% python3 -q
>>> import numpy as np
>>> from numpy import linalg as LA
>>> np.set_printoptions(precision=2, suppress=True, linewidth=120)
>>> M = np.loadtxt("run2.csv", delimiter=",")
>>> M
array([[ 5.3,  7. ,  2. , -8. ],
       [ 0. , -2.7,  5. , -3. ],
       [ 9. ,  4. , -3.7,  5. ],
       [ 5. ,  7. ,  2. , -7.7]])
>>> LA.matrix_rank(M, rtol=0.1)
np.int64(3)
>>> LA.cond(M) > 100
np.True_
>>> np.abs(LA.svd(M)[2][-1])
array([0.28, 0.57, 0.6 , 0.48])
>>> P = np.triu(np.array([[7, -8, 6, 7], [6, -9, 8, -8], [-2, -4, 1, 7], [-2, -4, 5, 6]]), 1) + np.eye(4)
>>> B = P @ M @ LA.inv(P)
>>> np.round(LA.det(B), 2)
np.float64(147.28)
>>> round(float(np.trace(B)), 2), np.trace(M)
(-8.8, np.float64(-8.8))
>>> f = np.array([5, 4, 0, 4])
>>> B = M + np.outer(f, np.eye(4)[3])
>>> LA.matrix_rank(B - M)
np.int64(1)
>>> LA.matrix_rank(LA.inv(B) - LA.inv(M), tol=1e-8)
np.int64(1)
>>> J = np.load("a.npy")
>>> J
array([[6, 4, 3],
       [4, 6, 4],
       [3, 4, 6]])
>>> w1 = np.array([[-7, 8], [-2, 4], [-1, 0]])
>>> beta = np.array([1, 0])
>>> hid = np.maximum(J @ w1 + beta, 0)
>>> hid
array([[ 0, 64],
       [ 0, 56],
       [ 0, 40]])
>>> (hid > 0).astype(int)
array([[0, 1],
       [0, 1],
       [0, 1]])
>>> W2 = np.array([[-3, 0], [0, 2]])
>>> w1 @ W2
array([[21, 16],
       [ 6,  8],
       [ 3,  0]])
>>> (hid @ W2).round(6).argmax(axis=1)
array([1, 1, 1])
>>> hid @ W2
array([[  0, 128],
       [  0, 112],
       [  0,  80]])
>>> left, sigma, vt = LA.svd(hid)
>>> np.argmax(sigma[:-1] / (sigma[1:] + 1e-6)) + 1
np.int64(1)
>>> B = left[:, :1] @ np.diag(sigma[:1]) @ vt[:1]
>>> LA.matrix_rank(B)
np.int64(1)
>>> B = J / LA.norm(J, axis=1, keepdims=True)
>>> cov = B @ B.T
>>> (cov - 2 * np.eye(3)).round(6).argmax(axis=1)
array([1, 0, 1])
>>> cov
array([[1.  , 0.93, 0.85],
       [0.93, 1.  , 0.93],
       [0.85, 0.93, 1.  ]])
>>> W0 = np.load("data.npy")
>>> W0
array([[ 2.27, -1.16,  1.53, -0.39],
       [ 0.21,  2.36,  1.68,  0.77],
       [-1.03, -1.38,  1.05,  2.22],
       [-1.65, -0.44,  1.66, -1.83]])
>>> rng = np.random.default_rng(42)
>>> lab = rng.permutation(4)
>>> lab
array([3, 2, 1, 0])
>>> B = W0[lab][:, lab]
>>> round(np.trace(B), 2)
np.float64(3.85)
>>> np.sort(np.abs(LA.eigvals(B)))
array([3., 3., 3., 3.])
>>> (W0 + W0.T) / 2
array([[ 2.27, -0.48,  0.25, -1.02],
       [-0.48,  2.36,  0.15,  0.17],
       [ 0.25,  0.15,  1.05,  1.94],
       [-1.02,  0.17,  1.94, -1.83]])
>>> np.sort(np.abs(LA.eigvals(W0)))
array([3., 3., 3., 3.])
>>> round(float(LA.det(W0)), 2)
-81.0
>>> (W0 - W0.T) / 2
array([[ 0.  , -0.68,  1.28,  0.63],
       [ 0.68,  0.  ,  1.53,  0.6 ],
       [-1.28, -1.53,  0.  ,  0.28],
       [-0.63, -0.6 , -0.28,  0.  ]])
>>> np.allclose(W0 @ W0.T, W0.T @ W0)
True
